$ ipython --no-banner

In [1]: import numpy as np

In [2]: import numpy.linalg as la

In [3]: np.set_printoptions(precision=2, suppress=True, linewidth=120)

In [4]: rd = lambda a: np.round(a, 2) + 0

In [5]: K = np.loadtxt("x.csv", delimiter=",")

In [6]: K
Out[6]: 
array([[ -0.52,  -3.67,  20.06,   0.2 , -18.34,   3.34],
       [-16.36,  -2.01,   1.41,   6.15,  -7.94,   2.01],
       [ -9.89,   3.14,   3.39,   5.51,  -8.16,  -2.01],
       [  5.88,  -2.09,  -5.86,  17.92,  -2.52,  -9.8 ],
       [ -7.43,   4.74,  -4.32, -18.61,  -6.5 ,   3.02],
       [ -7.52,  -5.24, -13.15,   1.04,  -6.09,  -4.68],
       [  5.76,   4.57,   1.02,   1.88,   1.22,  -3.43],
       [ -1.46,   9.69,  -1.22,  -0.49,   8.41,  -8.56],
       [ -8.08,  31.61,   6.15,   1.79,  10.86,   7.91],
       [  4.19,   0.78,  -5.56,  -3.87,  22.13,   3.3 ],
       [ 12.79,  -2.59, -13.51,  12.44,  -4.33,   5.58],
       [ -1.89,  10.43,  -2.19,  -1.25,  -2.37,  -1.63],
       [ -1.48,   2.89,   8.06,  -4.89,   8.07,   3.1 ],
       [  0.57,   9.58,  -5.48,   3.21,   1.48,  -6.06],
       [ -3.38,  -3.91,  -4.12,  -0.32,  -7.22,   2.65],
       [ -5.21,  -2.04,  -6.01,  -4.96,  -2.24,  12.93],
       [ 13.63,  -4.46,   9.35,   0.06, -13.11,   3.32],
       [  0.5 ,   0.7 ,   0.19,  -8.97,   2.68,   2.32],
       [  4.08,  -9.53,  -2.45, -10.95,  -8.67,   2.81],
       [  2.82,  -5.02,  16.34,  -7.31, -12.  ,  -6.53],
       [ 10.87,   4.32,  -3.36, -15.48,   4.53,   2.22],
       [  3.45,   9.77,   5.68,   1.  ,   5.28,   2.27],
       [ -8.46,  11.77,   1.73,   4.05,   8.6 ,  -3.57],
       [ 10.38,   1.57,   7.98,   4.01,  -3.29,  -9.65],
       [ 10.78,   0.55,   3.79,   5.51,   5.17,  10.58],
       [  7.62,  -6.01,  -5.45,  11.33, -22.97,   8.21],
       [ -3.75,  10.64,   7.41,  10.39,   3.2 ,   4.54],
       [  5.57,   1.79,   4.08,  -1.56,   8.15,  -2.69],
       [ -1.  ,   4.63,   5.72,   7.73,   8.12,  -1.91],
       [  6.97,   4.74,   0.01,   2.18,   6.58,  -1.29],
       [  4.6 ,   3.11,  -1.58,   9.44,  -2.66,   1.62],
       [  3.35,   6.97,  -7.4 ,  24.27,   0.89,   2.16],
       [ -3.09,  -0.68,  -5.87, -30.55,   6.23,  -6.15],
       [-13.91,  -1.1 ,  -0.78, -14.05,  -0.81,  -8.01],
       [  6.17,   5.68, -13.  ,  -7.35,  -4.96,  -7.35],
       [ -3.56,   2.06,   3.52, -20.42,   5.72,  -1.33],
       [  6.54,   2.61,  -6.2 , -24.59, -16.3 ,  -0.93],
       [ -8.16,   0.58,  -4.15, -10.12,  -5.47,   3.14],
       [ 12.58,   7.27,  10.28,  -2.35,   7.81,  -2.65]])

In [7]: Xs = K - K.mean(axis=0)

In [8]: left, sv, vt = la.svd(Xs, full_matrices=False)

In [9]: rd(vt[0] * np.sign(vt[0, np.abs(vt[0]).argmax()]))
Out[9]: array([0.17, 0.12, 0.05, 0.97, 0.04, 0.07])

In [10]: rd(sv ** 2 / (sv ** 2).sum())
Out[10]: array([0.32, 0.26, 0.14, 0.14, 0.07, 0.06])

In [11]: rd(Xs.mean(axis=0))
Out[11]: array([0., 0., 0., 0., 0., 0.])

In [12]: rd(np.abs(vt[-1]))
Out[12]: array([0.25, 0.79, 0.14, 0.09, 0.47, 0.25])

In [13]: (np.sign(left[:, 0]) == np.sign(left[0, 0])).astype(int)
Out[13]: 
array([1, 1, 1, 1, 0, 0, 1, 1, 1, 0, 1, 1, 0, 1, 0, 0, 1, 0, 0, 0, 0, 1, 1, 1, 1, 1, 1, 1, 1, 1, 1, 1, 0, 0, 0, 0, 0,
       0, 1])
